$ ipython --no-banner

In [1]: import numpy as np

In [2]: np.set_printoptions(suppress=True, linewidth=120)

In [3]: feats = np.load("data.npy")

In [4]: feats.round(2)
Out[4]: 
array([[ 0.69,  0.1 ,  0.44, -0.08],
       [ 0.1 ,  0.56, -0.14, -0.46],
       [ 0.44, -0.14,  0.37,  0.12],
       [-0.08, -0.46,  0.12,  0.39]])

In [5]: f, v = feats[0], feats[1]

In [6]: np.round(f @ f, 2)
Out[6]: np.float64(0.69)

In [7]: p = (f @ v) / (f @ f) * f

In [8]: np.linalg.matrix_rank(np.outer(f, v))
Out[8]: np.int64(1)

In [9]: (v - p) @ f
Out[9]: np.float64(0.0)

In [10]: [round(float(x), 2) for x in np.linalg.svd(feats, compute_uv=False)[:3]]
Out[10]: [1.0, 1.0, 0.0]

In [11]: np.argsort(-np.linalg.norm(feats, axis=0).round(6), kind="stable")[:3]
Out[11]: array([0, 1, 3])

In [12]: np.linalg.matrix_rank(feats, rtol=0.1)
Out[12]: np.int64(2)

In [13]: np.round(np.linalg.norm(feats, 2) / np.linalg.norm(feats), 2)
Out[13]: np.float64(0.71)

In [14]: np.round(np.poly(feats), 2) + 0
Out[14]: array([ 1., -2.,  1.,  0.,  0.])

In [15]: np.einsum("ii->", feats)
Out[15]: np.float64(2.0)

In [16]: round(np.linalg.det(feats[::-1]), 2)
Out[16]: np.float64(0.0)

In [17]: round(np.linalg.det(feats.T), 2)
Out[17]: np.float64(0.0)

In [18]: np.round(np.einsum("ij,ji->", feats, feats), 2)
Out[18]: np.float64(2.0)

In [19]: np.round(np.kron(np.eye(2, dtype=int), feats), 2)
Out[19]: 
array([[ 0.69,  0.1 ,  0.44, -0.08,  0.  ,  0.  ,  0.  , -0.  ],
       [ 0.1 ,  0.56, -0.14, -0.46,  0.  ,  0.  , -0.  , -0.  ],
       [ 0.44, -0.14,  0.37,  0.12,  0.  , -0.  ,  0.  ,  0.  ],
       [-0.08, -0.46,  0.12,  0.39, -0.  , -0.  ,  0.  ,  0.  ],
       [ 0.  ,  0.  ,  0.  , -0.  ,  0.69,  0.1 ,  0.44, -0.08],
       [ 0.  ,  0.  , -0.  , -0.  ,  0.1 ,  0.56, -0.14, -0.46],
       [ 0.  , -0.  ,  0.  ,  0.  ,  0.44, -0.14,  0.37,  0.12],
       [-0.  , -0.  ,  0.  ,  0.  , -0.08, -0.46,  0.12,  0.39]])

In [20]: round(float(np.linalg.det(2 * feats)), 2), round(np.linalg.det(feats), 2)
Out[20]: (0.0, np.float64(0.0))

In [21]: X = np.load("mat.npy")

In [22]: X
Out[22]: 
array([[ 1, -1,  1, -1],
       [ 1,  0,  0,  0],
       [ 1,  1,  1,  1]])

In [23]: M2 = X[0, 0] * X[1:] - np.outer(X[1:, 0], X[0])

In [24]: M2
Out[24]: 
array([[ 0,  1, -1,  1],
       [ 0,  2,  0,  2]])

In [25]: np.linalg.matrix_rank(M2), np.linalg.matrix_rank(X)
Out[25]: (np.int64(2), np.int64(3))

In [26]: X[:, 0] / X[0, 0]
Out[26]: array([1., 1., 1.])

In [27]: ang = np.radians(60)

In [28]: Rm = np.eye(4)

In [29]: Rm[1, 1] = Rm[0, 0] = np.cos(ang)

In [30]: Rm[1, 0], Rm[0, 1] = -np.sin(ang), np.sin(ang)

In [31]: Rm.round(2)
Out[31]: 
array([[ 0.5 ,  0.87,  0.  ,  0.  ],
       [-0.87,  0.5 ,  0.  ,  0.  ],
       [ 0.  ,  0.  ,  1.  ,  0.  ],
       [ 0.  ,  0.  ,  0.  ,  1.  ]])

In [32]: M2 = X @ Rm.T

In [33]: np.round(np.abs(M2 - X).max(axis=0), 2)
Out[33]: array([1.37, 1.37, 0.  , 0.  ])

In [34]: np.round(np.linalg.det(Rm), 2), np.trace(Rm)
Out[34]: (np.float64(1.0), np.float64(3.0))

In [35]: np.allclose(np.linalg.norm(X, axis=1), np.linalg.norm(M2, axis=1))
Out[35]: True

In [36]: def softmax(z):
    ...:     e = np.exp(z - z.max(axis=-1, keepdims=True))
    ...:     return e / e.sum(axis=-1, keepdims=True)
    ...: 

In [37]: softmax(X[2] + 4)
Out[37]: array([0.25, 0.25, 0.25, 0.25])

In [38]: np.round(softmax(X).sum(axis=1), 2)
Out[38]: array([1., 1., 1.])

In [39]: att = X @ X.T / np.sqrt(4)

In [40]: np.round(softmax(att)[2] @ X, 2)
Out[40]: array([1.  , 0.64, 0.84, 0.64])

In [41]: softmax(att).round(6).argmax(axis=1)
Out[41]: array([0, 0, 2])

In [42]: np.round(softmax(att), 2)
Out[42]: 
array([[0.74, 0.16, 0.1 ],
       [0.33, 0.33, 0.33],
       [0.1 , 0.16, 0.74]])

In [43]: data = np.loadtxt("layer12.csv", delimiter=",")

In [44]: data.round(2)
Out[44]: 
array([[ 0.31,  0.12,  0.36, -0.26],
       [ 0.12,  0.05,  0.14, -0.1 ],
       [ 0.36,  0.14,  0.42, -0.31],
       [-0.26, -0.1 , -0.31,  0.22]])

In [45]: # symmetric, so the eigenvalues are real

In [46]: round(np.linalg.det(data[::-1]), 2)
Out[46]: np.float64(0.0)

In [47]: round(np.linalg.det(2 * data), 2), np.round(np.linalg.det(data), 2)
Out[47]: (np.float64(0.0), np.float64(0.0))

In [48]: np.round(np.linalg.eigvals(data), 2) + 0
Out[48]: array([0., 1., 0., 0.])

In [49]: np.round(np.kron(np.eye(2, dtype=int), data), 2)
Out[49]: 
array([[ 0.31,  0.12,  0.36, -0.26,  0.  ,  0.  ,  0.  , -0.  ],
       [ 0.12,  0.05,  0.14, -0.1 ,  0.  ,  0.  ,  0.  , -0.  ],
       [ 0.36,  0.14,  0.42, -0.31,  0.  ,  0.  ,  0.  , -0.  ],
       [-0.26, -0.1 , -0.31,  0.22, -0.  , -0.  , -0.  ,  0.  ],
       [ 0.  ,  0.  ,  0.  , -0.  ,  0.31,  0.12,  0.36, -0.26],
       [ 0.  ,  0.  ,  0.  , -0.  ,  0.12,  0.05,  0.14, -0.1 ],
       [ 0.  ,  0.  ,  0.  , -0.  ,  0.36,  0.14,  0.42, -0.31],
       [-0.  , -0.  , -0.  ,  0.  , -0.26, -0.1 , -0.31,  0.22]])

In [50]: round(float(np.linalg.det(data.T)), 2)
Out[50]: 0.0

In [51]: round(np.linalg.eigvals(data).sum().real, 2)
Out[51]: np.float64(1.0)

In [52]: np.einsum("ii->", data)
Out[52]: np.float64(1.0)

In [53]: evals, V = np.linalg.eigh(data)

In [54]: vec = np.array([1, -1, 3, -3])

In [55]: np.round(vec @ data @ vec / (vec @ vec), 2), np.round(evals[0], 2), np.round(evals[-1], 2)
Out[55]: (np.float64(0.68), np.float64(-0.0), np.float64(1.0))

In [56]: np.round(np.linalg.eigvalsh(data[1:, 1:]), 2) + 0
Out[56]: array([0.  , 0.  , 0.69])

In [57]: np.round(np.abs(data).sum(axis=1).max(), 2), round(np.abs(evals).max(), 2)
Out[57]: (np.float64(1.22), np.float64(1.0))

In [58]: np.round(V * np.abs(evals) @ V.T, 2)
Out[58]: 
array([[ 0.31,  0.12,  0.36, -0.26],
       [ 0.12,  0.05,  0.14, -0.1 ],
       [ 0.36,  0.14,  0.42, -0.31],
       [-0.26, -0.1 , -0.31,  0.22]])

In [59]: np.linalg.matrix_rank(data, rtol=0.1)
Out[59]: np.int64(1)

In [60]: np.round(np.linalg.norm(data, 2) / np.linalg.norm(data), 2)
Out[60]: np.float64(1.0)

In [61]: [round(float(x), 2) for x in np.linalg.svd(data, compute_uv=False)[:3]]
Out[61]: [1.0, 0.0, 0.0]

In [62]: np.argsort(-np.linalg.norm(data, axis=0).round(6), kind="stable")[:3]
Out[62]: array([2, 0, 3])

In [63]: evals, V = np.linalg.eigh(data)

In [64]: np.round(np.linalg.svd(data, compute_uv=False), 2) + 0
Out[64]: array([1., 0., 0., 0.])

In [65]: np.round(V.T @ V, 2) + 0
Out[65]: 
array([[1., 0., 0., 0.],
       [0., 1., 0., 0.],
       [0., 0., 1., 0.],
       [0., 0., 0., 1.]])

In [66]: np.round(np.linalg.eigvalsh(data + -1 * np.eye(4)), 2) + 0
Out[66]: array([-1., -1., -1.,  0.])

In [67]: evals.sum(), np.trace(data)
Out[67]: (np.float64(1.0), np.float64(1.0))

In [68]: np.abs(V[:, -1]).round(6).argmax()
Out[68]: np.int64(2)

In [69]: np.round(np.linalg.eigvalsh(data @ data), 2) + 0
Out[69]: array([0., 0., 0., 1.])

In [70]: np.unique(evals.round(6) + 0, return_counts=True)[1]
Out[70]: array([3, 1])

In [71]: E = np.load("block15.npy")

In [72]: E
Out[72]: 
array([[0, 2],
       [2, 2]])

In [73]: # symmetric, so the eigenvalues are real

In [74]: vec = np.array([-7, 9])

In [75]: rhs = E @ vec

In [76]: rhs
Out[76]: array([18,  4])

In [77]: np.round(np.linalg.solve(E, E[:, 0]), 2)
Out[77]: array([1., 0.])

In [78]: np.round(np.linalg.solve(E, rhs), 2)
Out[78]: array([-7.,  9.])

In [79]: np.round(np.linalg.solve(E, -1 * rhs), 2)
Out[79]: array([ 7., -9.])

In [80]: np.einsum("ij,ji->", E, E)
Out[80]: np.int64(12)

In [81]: np.round(np.poly(E), 2)
Out[81]: array([ 1., -2., -4.])

In [82]: np.round(np.linalg.eigvals(E), 2)
Out[82]: array([-1.24,  3.24])

In [83]: round(float(np.linalg.det(E[::-1])), 2)
Out[83]: 4.0

In [84]: M2 = np.array([[3, 2], [3, 1]])

In [85]: np.einsum("ik,kj->ij", E, M2)
Out[85]: 
array([[ 6,  2],
       [12,  6]])

In [86]: np.einsum("ij->j", E)
Out[86]: array([2, 4])

In [87]: np.vstack([E, M2.T]).shape
Out[87]: (4, 2)

In [88]: np.einsum("ik,kj->ji", E, M2)
Out[88]: 
array([[ 6, 12],
       [ 2,  6]])

In [89]: np.linalg.matrix_rank(E @ M2)
Out[89]: np.int64(2)

In [90]: F = np.load("out7.npy")

In [91]: F
Out[91]: 
array([[20., 16., -8.],
       [16., 20., -8.],
       [-8., -8.,  8.]])

In [92]: np.kron(np.eye(2, dtype=int), F)
Out[92]: 
array([[20., 16., -8.,  0.,  0., -0.],
       [16., 20., -8.,  0.,  0., -0.],
       [-8., -8.,  8., -0., -0.,  0.],
       [ 0.,  0., -0., 20., 16., -8.],
       [ 0.,  0., -0., 16., 20., -8.],
       [-0., -0.,  0., -8., -8.,  8.]])

In [93]: round(np.linalg.det(F[::-1]), 2)
Out[93]: np.float64(-640.0)

In [94]: np.einsum("ii->", F)
Out[94]: np.float64(48.0)

In [95]: np.round(np.poly(F), 2)
Out[95]: array([   1.,  -48.,  336., -640.])

In [96]: np.round(np.linalg.eigvals(F), 2)
Out[96]: array([ 4., 40.,  4.])

In [97]: J = np.loadtxt("dump.csv", delimiter=",")

In [98]: J.round(2)
Out[98]: 
array([[-0.11,  0.99,  0.01],
       [-0.15, -0.03,  0.99],
       [ 0.98,  0.11,  0.15]])

In [99]: vec = np.array([4, -3, 3])

In [100]: round(float(np.linalg.det(J)), 2)
Out[100]: 1.0

In [101]: [p for p in range(1, 25) if np.allclose(np.linalg.matrix_power(J, p), np.eye(3))]
Out[101]: []

In [102]: round(float(np.linalg.norm(vec)), 2), round(float(np.linalg.norm(J @ vec)), 2)
Out[102]: (5.83, 5.83)

In [103]: 3 - np.linalg.matrix_rank(J - np.eye(3), tol=1e-8)
Out[103]: np.int64(1)

In [104]: np.round(J.T @ (J @ vec), 2)
Out[104]: array([ 4., -3.,  3.])

In [105]: vec = np.array([-1, 3, 3])

In [106]: np.round(J @ (2 * vec), 2)
Out[106]: array([ 6.27,  6.04, -0.44])

In [107]: np.round(J * vec, 2)
Out[107]: 
array([[ 0.11,  2.98,  0.04],
       [ 0.15, -0.09,  2.97],
       [-0.98,  0.32,  0.44]])

In [108]: np.round(np.einsum("ij,j->i", J, vec), 2)
Out[108]: array([ 3.14,  3.02, -0.22])

In [109]: rng = np.random.default_rng(5151)

In [110]: labels = rng.permutation(3)

In [111]: labels
Out[111]: array([1, 0, 2])

In [112]: M2 = J[labels][:, labels]

In [113]: M2.round(2)
Out[113]: 
array([[-0.03, -0.15,  0.99],
       [ 0.99, -0.11,  0.01],
       [ 0.11,  0.98,  0.15]])

In [114]: round(np.linalg.det(M2), 2), round(float(np.linalg.det(J[labels])), 2)
Out[114]: (np.float64(1.0), -1.0)

In [115]: arr = np.load("w.npy")

In [116]: arr
Out[116]: 
array([[ 1,  1,  1,  1,  1,  1,  1,  1],
       [ 1, -1,  1, -1, -1,  1, -1,  1],
       [ 1,  1,  1,  1, -1, -1, -1, -1]])

In [117]: # column 2 repeats column 0

In [118]: np.abs(arr).max()
Out[118]: np.int64(1)

In [119]: np.round(np.linalg.norm(arr), 2)
Out[119]: np.float64(4.9)

In [120]: arr[:, 8]
Traceback (most recent call last):
  Cell In[120], line 1
    arr[:, 8]
IndexError: index 8 is out of bounds for axis 1 with size 8


In [121]: np.round(arr.mean(axis=0), 2)
Out[121]: array([ 1.  ,  0.33,  1.  ,  0.33, -0.33,  0.33, -0.33,  0.33])

In [122]: arr - arr[0]
Out[122]: 
array([[ 0,  0,  0,  0,  0,  0,  0,  0],
       [ 0, -2,  0, -2, -2,  0, -2,  0],
       [ 0,  0,  0,  0, -2, -2, -2, -2]])

In [123]: arr.shape
Out[123]: (3, 8)

In [124]: arr.sum(axis=0)
Out[124]: array([ 3,  1,  3,  1, -1,  1, -1,  1])

In [125]: arr.sum(axis=1)
Out[125]: array([8, 0, 0])

In [126]: np.diff(arr, axis=0)
Out[126]: 
array([[ 0, -2,  0, -2, -2,  0, -2,  0],
       [ 0,  2,  0,  2,  0, -2,  0, -2]])

In [127]: W0 = np.load("test19.npy")

In [128]: W0
Out[128]: 
array([[-1,  0,  0,  0],
       [ 0,  2,  0,  0],
       [ 0,  0,  1, -2],
       [ 0,  0, -2,  0]])

In [129]: # symmetric, so the eigenvalues are real

In [130]: np.round(np.abs(np.linalg.eigvals(W0)).max(), 2)
Out[130]: np.float64(2.56)

In [131]: np.linalg.matrix_power(W0, 4)
Out[131]: 
array([[  1,   0,   0,   0],
       [  0,  16,   0,   0],
       [  0,   0,  29, -18],
       [  0,   0, -18,  20]])

In [132]: round(np.linalg.det(W0), 2)
Out[132]: np.float64(8.0)

In [133]: np.allclose(W0 @ W0.T, W0.T @ W0)
Out[133]: True

In [134]: np.allclose(W0, W0.T)
Out[134]: True

In [135]: np.round(np.sort(np.abs(np.linalg.eigvals(W0))), 2)
Out[135]: array([1.  , 1.56, 2.  , 2.56])
